% ipython --no-banner

In [1]: import numpy as np

In [2]: from numpy import linalg as LA

In [3]: np.set_printoptions(suppress=True, linewidth=160)

In [4]: rd = lambda a: np.round(a, 2) + 0

In [5]: data = np.load("data.npy")

In [6]: data
Out[6]: 
array([[ 2,  0,  0,  0,  0,  0,  0],
       [ 0,  3,  0,  0,  0,  0,  0],
       [ 0,  0, -3,  0,  0,  0,  0],
       [ 0,  0,  0,  1,  0,  0,  0],
       [ 0,  0,  0,  0, -3,  0,  0],
       [ 0,  0,  0,  0,  0,  2,  0],
       [ 0,  0,  0,  0,  0,  0, -2]])

In [7]: # 7 blocks once reordered

In [8]: evals, vecs = LA.eigh(data)

In [9]: vec = np.array([3, 0, 0, 2, 4, 4, 5])

In [10]: vec @ data @ vec
Out[10]: np.int64(-44)

In [11]: vecs * np.abs(evals) @ vecs.T
Out[11]: 
array([[2., 0., 0., 0., 0., 0., 0.],
       [0., 3., 0., 0., 0., 0., 0.],
       [0., 0., 3., 0., 0., 0., 0.],
       [0., 0., 0., 1., 0., 0., 0.],
       [0., 0., 0., 0., 3., 0., 0.],
       [0., 0., 0., 0., 0., 2., 0.],
       [0., 0., 0., 0., 0., 0., 2.]])

In [12]: vecs * np.maximum(evals, 0) @ vecs.T
Out[12]: 
array([[2., 0., 0., 0., 0., 0., 0.],
       [0., 3., 0., 0., 0., 0., 0.],
       [0., 0., 0., 0., 0., 0., 0.],
       [0., 0., 0., 1., 0., 0., 0.],
       [0., 0., 0., 0., 0., 0., 0.],
       [0., 0., 0., 0., 0., 2., 0.],
       [0., 0., 0., 0., 0., 0., 0.]])

In [13]: rd(LA.eigvalsh(data).min())
Out[13]: np.float64(-3.0)

In [14]: [round(float(LA.det(data[:i, :i])), 2) + 0 for i in range(1, 8)]
Out[14]: [2.0, 6.0, -18.0, -18.0, 54.0, 108.0, -216.0]

In [15]: vec = np.array([-2, 0, -1, 1, 2, 2, 0])

In [16]: rhs = data @ vec

In [17]: beta, lr = np.zeros(7), 1 / LA.norm(data, 2) ** 2

In [18]: for i in range(40):
    ...:     beta -= lr * data.T @ (data @ beta - rhs)
    ...:     if i % 10 == 0: print(i, round(LA.norm(data @ beta - rhs), 2))
    ...: 
0 3.27
10 0.27
20 0.08
30 0.03

In [19]: rd(LA.cond(data))
Out[19]: np.float64(3.0)

In [20]: rd(beta)
Out[20]: array([-2.  ,  0.  , -1.  ,  0.99,  2.  ,  2.  ,  0.  ])

In [21]: LA.matrix_rank(data - data[0, 0] * np.eye(7))
Out[21]: np.int64(5)

In [22]: rd(np.sort(LA.eigvals(data)))
Out[22]: array([-3., -3., -2.,  1.,  2.,  2.,  3.])

In [23]: data @ data
Out[23]: 
array([[4, 0, 0, 0, 0, 0, 0],
       [0, 9, 0, 0, 0, 0, 0],
       [0, 0, 9, 0, 0, 0, 0],
       [0, 0, 0, 1, 0, 0, 0],
       [0, 0, 0, 0, 9, 0, 0],
       [0, 0, 0, 0, 0, 4, 0],
       [0, 0, 0, 0, 0, 0, 4]])

In [24]: np.prod(np.diag(data)), rd(LA.det(data))
Out[24]: (np.int64(-216), np.float64(-216.0))

In [25]: [int(LA.matrix_rank(LA.matrix_power(data, p))) for p in range(1, 8)]
Out[25]: [7, 7, 7, 7, 7, 7, 7]

In [26]: data[:, 4] @ data[:, 3]
Out[26]: np.int64(0)

In [27]: m1 = np.loadtxt("a.csv", delimiter=",")

In [28]: rd(m1)
Out[28]: 
array([[-1.09,  0.58,  1.16, -0.42,  2.08, -1.28],
       [ 0.  , -0.17, -0.43, -2.12, -1.19, -1.69],
       [-1.7 ,  0.66, -1.24, -1.24,  0.33,  1.57],
       [ 0.24, -0.51,  2.26, -1.26, -0.41,  1.35],
       [ 0.24,  2.76,  0.59,  0.23, -0.96, -0.05],
       [-2.19, -0.56,  0.71,  1.06, -1.45, -0.44]])

In [29]: rng = np.random.default_rng(568951)

In [30]: lab = rng.permutation(6)

In [31]: other = m1[:, lab] * rng.choice([-1, 1], 6)

In [32]: rd(other)
Out[32]: 
array([[ 0.58, -0.42, -1.09,  2.08,  1.16,  1.28],
       [-0.17, -2.12,  0.  , -1.19, -0.43,  1.69],
       [ 0.66, -1.24, -1.7 ,  0.33, -1.24, -1.57],
       [-0.51, -1.26,  0.24, -0.41,  2.26, -1.35],
       [ 2.76,  0.23,  0.24, -0.96,  0.59,  0.05],
       [-0.56,  1.06, -2.19, -1.45,  0.71,  0.44]])

In [33]: U, _, Vh = LA.svd(m1.T @ other)

In [34]: lab
Out[34]: array([1, 3, 0, 4, 2, 5])

In [35]: rd(U @ Vh)
Out[35]: 
array([[ 0.,  0.,  1.,  0.,  0.,  0.],
       [ 1.,  0.,  0.,  0.,  0.,  0.],
       [ 0.,  0.,  0.,  0.,  1.,  0.],
       [ 0.,  1.,  0.,  0.,  0.,  0.],
       [ 0.,  0.,  0.,  1.,  0.,  0.],
       [ 0.,  0.,  0.,  0.,  0., -1.]])

In [36]: rd(m1[:, 2] @ m1[:, 4])
Out[36]: np.float64(0.0)

In [37]: rd(m1.T @ m1)
Out[37]: 
array([[9., 0., 0., 0., 0., 0.],
       [0., 9., 0., 0., 0., 0.],
       [0., 0., 9., 0., 0., 0.],
       [0., 0., 0., 9., 0., 0.],
       [0., 0., 0., 0., 9., 0.],
       [0., 0., 0., 0., 0., 9.]])

In [38]: rd(m1 @ m1.T)
Out[38]: 
array([[9., 0., 0., 0., 0., 0.],
       [0., 9., 0., 0., 0., 0.],
       [0., 0., 9., 0., 0., 0.],
       [0., 0., 0., 9., 0., 0.],
       [0., 0., 0., 0., 9., 0.],
       [0., 0., 0., 0., 0., 9.]])

In [39]: Q, Rm = LA.qr(m1)

In [40]: abs(Rm[0, 0]), rd(LA.norm(m1[:, 0]))
Out[40]: (np.float64(3.0), np.float64(3.0))

In [41]: rd(Rm)
Out[41]: 
array([[3., 0., 0., 0., 0., 0.],
       [0., 3., 0., 0., 0., 0.],
       [0., 0., 3., 0., 0., 0.],
       [0., 0., 0., 3., 0., 0.],
       [0., 0., 0., 0., 3., 0.],
       [0., 0., 0., 0., 0., 3.]])

In [42]: Q.shape, Rm.shape
Out[42]: ((6, 6), (6, 6))

In [43]: np.trace(Q @ Q.T)
Out[43]: np.float64(6.0)

In [44]: other = np.array([[1, 3, 2], [3, 5, 0], [2, 1, 3], [4, 1, 1], [3, 1, 1], [2, 2, 1]])

In [45]: A = other.T @ other

In [46]: A
Out[46]: 
array([[43, 31, 17],
       [31, 41, 13],
       [17, 13, 16]])

In [47]: # symmetric, so the eigenvalues are real

In [48]: def softmax(z):
    ...:     e = np.exp(z - z.max(axis=-1, keepdims=True))
    ...:     return e / e.sum(axis=-1, keepdims=True)
    ...: 

In [49]: rd(softmax(data).sum(axis=1))
Out[49]: array([1., 1., 1., 1., 1., 1., 1.])

In [50]: rd(softmax(data[1] + -2))
Out[50]: array([0.04, 0.77, 0.04, 0.04, 0.04, 0.04, 0.04])

In [51]: rd(softmax(data[1]))
Out[51]: array([0.04, 0.77, 0.04, 0.04, 0.04, 0.04, 0.04])

In [52]: rd(softmax(10 * data[1]))
Out[52]: array([0., 1., 0., 0., 0., 0., 0.])

In [53]: scores = data @ data.T / np.sqrt(7)

In [54]: rd(softmax(scores))
Out[54]: 
array([[0.43, 0.09, 0.09, 0.09, 0.09, 0.09, 0.09],
       [0.03, 0.83, 0.03, 0.03, 0.03, 0.03, 0.03],
       [0.03, 0.03, 0.83, 0.03, 0.03, 0.03, 0.03],
       [0.13, 0.13, 0.13, 0.2 , 0.13, 0.13, 0.13],
       [0.03, 0.03, 0.03, 0.03, 0.83, 0.03, 0.03],
       [0.09, 0.09, 0.09, 0.09, 0.09, 0.43, 0.09],
       [0.09, 0.09, 0.09, 0.09, 0.09, 0.09, 0.43]])

In [55]: rd(softmax(scores + np.triu(np.full(scores.shape, -np.inf), 1)))
Out[55]: 
array([[1.  , 0.  , 0.  , 0.  , 0.  , 0.  , 0.  ],
       [0.03, 0.97, 0.  , 0.  , 0.  , 0.  , 0.  ],
       [0.03, 0.03, 0.94, 0.  , 0.  , 0.  , 0.  ],
       [0.22, 0.22, 0.22, 0.33, 0.  , 0.  , 0.  ],
       [0.03, 0.03, 0.03, 0.03, 0.88, 0.  , 0.  ],
       [0.1 , 0.1 , 0.1 , 0.1 , 0.1 , 0.48, 0.  ],
       [0.09, 0.09, 0.09, 0.09, 0.09, 0.09, 0.43]])

In [56]: softmax(scores).round(6).argmax(axis=1)
Out[56]: array([0, 1, 2, 3, 4, 5, 6])

In [57]: rd(softmax(scores)[1] @ data)
Out[57]: array([ 0.06,  2.5 , -0.08,  0.03, -0.08,  0.06, -0.06])
